In [1]: import numpy as np

In [2]: from numpy import linalg as LA

In [3]: np.set_printoptions(suppress=True, linewidth=100)

In [4]: u = np.array([4, 5, -2, 2, 0, -5, 1, 0, 0, 5, -1, 5])

In [5]: v = np.array([2, 0, 0, 2, 0, 2, 0, 2, 1])

In [6]: A = np.outer(u, v)

In [7]: A
Out[7]: 
array([[  8,   0,   0,   8,   0,   8,   0,   8,   4],
       [ 10,   0,   0,  10,   0,  10,   0,  10,   5],
       [ -4,   0,   0,  -4,   0,  -4,   0,  -4,  -2],
       [  4,   0,   0,   4,   0,   4,   0,   4,   2],
       [  0,   0,   0,   0,   0,   0,   0,   0,   0],
       [-10,   0,   0, -10,   0, -10,   0, -10,  -5],
       [  2,   0,   0,   2,   0,   2,   0,   2,   1],
       [  0,   0,   0,   0,   0,   0,   0,   0,   0],
       [  0,   0,   0,   0,   0,   0,   0,   0,   0],
       [ 10,   0,   0,  10,   0,  10,   0,  10,   5],
       [ -2,   0,   0,  -2,   0,  -2,   0,  -2,  -1],
       [ 10,   0,   0,  10,   0,  10,   0,  10,   5]])

In [8]: print(LA.matrix_rank(A, rtol=0.1))
1

In [9]: np.argsort(-LA.norm(A, axis=0).round(6), kind="stable")[:3]
Out[9]: array([0, 3, 5])

In [10]: Y = A[0, 0] * A[1:] - np.outer(A[1:, 0], A[0])

In [11]: print(Y)
[[0 0 0 0 0 0 0 0 0]
 [0 0 0 0 0 0 0 0 0]
 [0 0 0 0 0 0 0 0 0]
 [0 0 0 0 0 0 0 0 0]
 [0 0 0 0 0 0 0 0 0]
 [0 0 0 0 0 0 0 0 0]
 [0 0 0 0 0 0 0 0 0]
 [0 0 0 0 0 0 0 0 0]
 [0 0 0 0 0 0 0 0 0]
 [0 0 0 0 0 0 0 0 0]
 [0 0 0 0 0 0 0 0 0]]

In [12]: print(np.flatnonzero(~Y.round(6).any(axis=1)))
[ 0  1  2  3  4  5  6  7  8  9 10]

In [13]: LA.matrix_rank(Y), LA.matrix_rank(A)
Out[13]: (np.int64(0), np.int64(1))

In [14]: Uu, s, vt = LA.svd(A, full_matrices=False)

In [15]: s.round(2) + 0
Out[15]: array([46.28,  0.  ,  0.  ,  0.  ,  0.  ,  0.  ,  0.  ,  0.  ,  0.  ])

In [16]: np.abs(Uu[:, 0]).round(6).argmax()
Out[16]: np.int64(1)

In [17]: Uu.shape, s.shape, vt.shape
Out[17]: ((12, 9), (9,), (9, 9))

In [18]: round(np.sqrt((s ** 2).sum()), 2), np.round(LA.norm(A), 2)
Out[18]: (np.float64(46.28), np.float64(46.28))

In [19]: print(np.round(np.abs(vt[0]), 2))
[0.49 0.   0.   0.49 0.   0.49 0.   0.49 0.24]

In [20]: m1 = np.load("block10.npy")

In [21]: print(m1)
[[0 0 0 0 0]
 [0 0 1 1 0]
 [0 1 0 1 0]
 [0 1 1 0 0]
 [0 0 0 0 0]]

In [22]: vals, evecs = LA.eigh(m1)

In [23]: vec = np.array([0, 1, 7, 7, 7])

In [24]: print(np.round(LA.eigvalsh(m1[1:, 1:]), 2))
[-1. -1.  0.  2.]

In [25]: np.round(evecs * np.abs(vals) @ evecs.T, 2)
Out[25]: 
array([[0.  , 0.  , 0.  , 0.  , 0.  ],
       [0.  , 1.33, 0.33, 0.33, 0.  ],
       [0.  , 0.33, 1.33, 0.33, 0.  ],
       [0.  , 0.33, 0.33, 1.33, 0.  ],
       [0.  , 0.  , 0.  , 0.  , 0.  ]])

In [26]: rng = np.random.default_rng(4516)

In [27]: Y = m1 + rng.integers(-2, 3, (5, 3)) @ rng.integers(-2, 3, (3, 5))

In [28]: Y
Out[28]: 
array([[ 3, -8,  0,  2,  5],
       [-5,  6,  0, -1, -4],
       [ 7,  3,  5,  3,  2],
       [ 6,  3,  4,  1,  0],
       [-2,  2, -1, -1, -2]])

In [29]: Y - m1
Out[29]: 
array([[ 3, -8,  0,  2,  5],
       [-5,  6, -1, -2, -4],
       [ 7,  2,  5,  2,  2],
       [ 6,  2,  3,  1,  0],
       [-2,  2, -1, -1, -2]])

In [30]: feats = rng.normal(size=(22, 6))

In [31]: feats = 3 * feats / LA.norm(feats, axis=1, keepdims=True)

In [32]: feats.round(2)
Out[32]: 
array([[ 0.01, -0.04, -2.42, -0.44, -1.4 ,  1.  ],
       [ 0.57, -2.55,  0.58, -0.86, -0.98,  0.36],
       [-1.68, -1.11,  0.36, -0.37, -2.16, -0.11],
       [-1.64,  0.05,  1.12,  0.07,  2.21,  0.4 ],
       [-1.73,  1.11,  0.19,  1.49,  0.4 , -1.54],
       [ 1.48,  0.06,  1.62,  1.97,  0.39, -0.4 ],
       [-1.25,  1.73, -1.28, -0.98, -1.19, -0.63],
       [ 1.83,  1.46, -0.02,  1.8 , -0.52,  0.07],
       [ 1.07, -2.02,  0.28, -0.46,  1.38,  1.26],
       [ 0.33, -1.17, -0.05, -0.26,  2.56, -0.96],
       [-1.17, -0.47,  0.58, -2.56, -0.07,  0.72],
       [ 1.17, -1.4 , -2.1 ,  1.09, -0.31,  0.06],
       [-0.48,  1.41,  1.38, -1.14, -1.07, -1.57],
       [-0.08,  1.33,  1.49, -1.96, -0.5 ,  0.96],
       [-2.5 ,  0.85,  0.64, -0.47,  0.03, -1.19],
       [-2.47, -0.5 ,  1.33, -0.28, -0.85,  0.29],
       [-1.74,  0.68, -1.92, -0.62,  1.  ,  0.66],
       [ 0.22,  2.74, -0.35,  0.93,  0.12,  0.66],
       [-1.31,  0.64,  2.03,  1.56,  0.56,  0.1 ],
       [-1.08,  2.38, -0.12, -0.19,  0.96, -1.08],
       [-0.67,  0.12, -2.08,  0.82,  1.88,  0.17],
       [-0.04,  0.64,  1.38, -0.38,  2.23,  1.26]])

In [33]: cen = feats - feats.mean(axis=0)

In [34]: Uu, s, vt = LA.svd(cen, full_matrices=False)

In [35]: print(np.round((s ** 2).sum() ** 2 / (s ** 4).sum(), 2))
5.11

In [36]: print(np.round(np.abs(vt[-1]), 2))
[0.35 0.04 0.06 0.41 0.15 0.83]

In [37]: mat = np.loadtxt("case19.csv", delimiter=",")

In [38]: mat
Out[38]: 
array([[ 0.83, -0.56, -0.02, -0.35,  0.27, -0.82,  0.51,  0.99, -0.03, -0.99,  1.  ],
       [-0.9 ,  0.02, -0.4 , -0.86,  0.12,  0.82,  0.41,  0.44,  0.38,  0.72, -0.34],
       [-0.95,  0.17,  0.2 ,  0.16,  0.24,  0.9 ,  0.11, -0.51, -0.72,  0.66, -0.96],
       [ 0.98, -0.95, -0.98,  0.9 , -0.16,  0.86,  0.93, -0.99, -0.58,  0.25,  0.81],
       [-1.  ,  0.78,  0.69, -0.64,  0.58,  1.  , -0.04, -0.62, -0.94,  0.99, -1.  ],
       [-0.88,  0.83,  0.86, -0.76,  0.02, -0.7 , -0.8 ,  0.91,  0.56,  0.07, -0.62],
       [-0.84, -0.99, -1.  ,  0.93,  0.64,  1.  ,  1.  , -1.  , -1.  ,  0.7 , -0.77],
       [-0.97,  0.5 ,  0.69, -0.85,  0.39,  0.27, -0.16,  0.98, -0.12, -0.45, -0.24],
       [ 0.62, -0.92, -0.77,  0.95,  0.43,  0.91,  0.92, -0.73, -0.98, -0.87,  0.59],
       [-0.83,  0.97,  0.4 , -1.  , -0.62, -0.97, -0.91,  1.  ,  1.  ,  0.98,  0.83],
       [-0.23, -0.99, -0.99,  1.  ,  0.51,  1.  ,  1.  , -1.  , -1.  ,  0.88, -1.  ],
       [-0.28,  0.98,  0.98, -0.99, -0.31, -1.  , -0.99,  1.  ,  0.99, -0.73,  0.85],
       [-1.  ,  0.  , -0.39, -0.93,  0.41,  0.99,  0.68,  0.65, -0.23,  0.85, -0.86],
       [ 0.44, -0.35,  0.27,  0.83,  0.23, -0.13,  0.17,  0.06, -0.83, -0.85,  0.25],
       [ 0.65,  0.88,  0.96, -0.8 , -0.13, -1.  , -0.94,  1.  ,  0.9 , -0.97,  0.96],
       [-0.28, -1.  , -0.95,  1.  ,  0.82,  1.  ,  1.  , -0.97, -1.  , -0.97, -0.18],
       [-0.98, -0.99, -0.98,  1.  ,  0.65,  1.  ,  1.  , -1.  , -1.  ,  0.98, -1.  ],
       [ 0.84, -0.99, -0.99,  0.99,  0.41,  1.  ,  0.99, -1.  , -1.  , -0.35,  0.16],
       [ 0.97,  0.9 ,  0.94,  0.25, -0.56, -1.  , -0.98,  0.52,  0.92, -0.55,  0.49],
       [-0.97,  0.64, -0.21, -0.79, -0.23,  0.9 , -0.33, -0.9 ,  0.66,  0.99, -0.99],
       [-1.  , -0.24, -0.98, -0.99, -0.12,  1.  ,  0.88, -0.94,  0.87,  1.  , -0.97],
       [ 0.99, -0.11, -0.37, -0.54, -0.47, -0.98, -0.29,  0.65,  0.95, -0.67,  0.99],
       [ 0.88, -0.91, -0.55,  1.  ,  0.36,  0.84,  0.83, -0.97, -0.99, -0.9 , -0.18]])

In [39]: G = np.cov(mat, rowvar=False)

In [40]: print(G.round(2))
[[ 0.7  -0.19 -0.04  0.3  -0.08 -0.25  0.02  0.02 -0.03 -0.5   0.48]
 [-0.19  0.6   0.52 -0.54 -0.2  -0.41 -0.54  0.46  0.48  0.05  0.07]
 [-0.04  0.52  0.56 -0.38 -0.14 -0.46 -0.51  0.49  0.33 -0.15  0.16]
 [ 0.3  -0.54 -0.38  0.74  0.18  0.33  0.42 -0.52 -0.56 -0.15 -0.03]
 [-0.08 -0.2  -0.14  0.18  0.17  0.25  0.22 -0.18 -0.3   0.01 -0.16]
 [-0.25 -0.41 -0.46  0.33  0.25  0.76  0.53 -0.62 -0.51  0.33 -0.48]
 [ 0.02 -0.54 -0.51  0.42  0.22  0.53  0.57 -0.49 -0.48  0.09 -0.21]
 [ 0.02  0.46  0.49 -0.52 -0.18 -0.62 -0.49  0.75  0.49 -0.21  0.34]
 [-0.03  0.48  0.33 -0.56 -0.3  -0.51 -0.48  0.49  0.69 -0.01  0.24]
 [-0.5   0.05 -0.15 -0.15  0.01  0.33  0.09 -0.21 -0.01  0.66 -0.44]
 [ 0.48  0.07  0.16 -0.03 -0.16 -0.48 -0.21  0.34  0.24 -0.44  0.6 ]]

In [41]: np.round(np.corrcoef(mat.T), 2)
Out[41]: 
array([[ 1.  , -0.29, -0.06,  0.42, -0.23, -0.35,  0.03,  0.03, -0.04, -0.74,  0.74],
       [-0.29,  1.  ,  0.89, -0.81, -0.62, -0.6 , -0.93,  0.69,  0.74,  0.08,  0.12],
       [-0.06,  0.89,  1.  , -0.59, -0.46, -0.71, -0.91,  0.75,  0.54, -0.24,  0.28],
       [ 0.42, -0.81, -0.59,  1.  ,  0.52,  0.44,  0.65, -0.69, -0.79, -0.21, -0.05],
       [-0.23, -0.62, -0.46,  0.52,  1.  ,  0.69,  0.72, -0.51, -0.87,  0.04, -0.52],
       [-0.35, -0.6 , -0.71,  0.44,  0.69,  1.  ,  0.81, -0.83, -0.71,  0.47, -0.71],
       [ 0.03, -0.93, -0.91,  0.65,  0.72,  0.81,  1.  , -0.74, -0.77,  0.15, -0.36],
       [ 0.03,  0.69,  0.75, -0.69, -0.51, -0.83, -0.74,  1.  ,  0.68, -0.3 ,  0.5 ],
       [-0.04,  0.74,  0.54, -0.79, -0.87, -0.71, -0.77,  0.68,  1.  , -0.02,  0.37],
       [-0.74,  0.08, -0.24, -0.21,  0.04,  0.47,  0.15, -0.3 , -0.02,  1.  , -0.7 ],
       [ 0.74,  0.12,  0.28, -0.05, -0.52, -0.71, -0.36,  0.5 ,  0.37, -0.7 ,  1.  ]])

In [42]: np.median(mat, axis=0)
Out[42]: array([-0.28, -0.11, -0.37, -0.35,  0.24,  0.86,  0.41, -0.51, -0.23,  0.07, -0.18])

In [43]: round(float(np.corrcoef(mat[:, 1], mat[:, 3])[0, 1]), 2)
Out[43]: -0.81

In [44]: np.round(LA.eigvalsh(G)[::-1], 2) + 0
Out[44]: array([3.79, 1.86, 0.45, 0.3 , 0.17, 0.11, 0.07, 0.03, 0.01, 0.01, 0.  ])
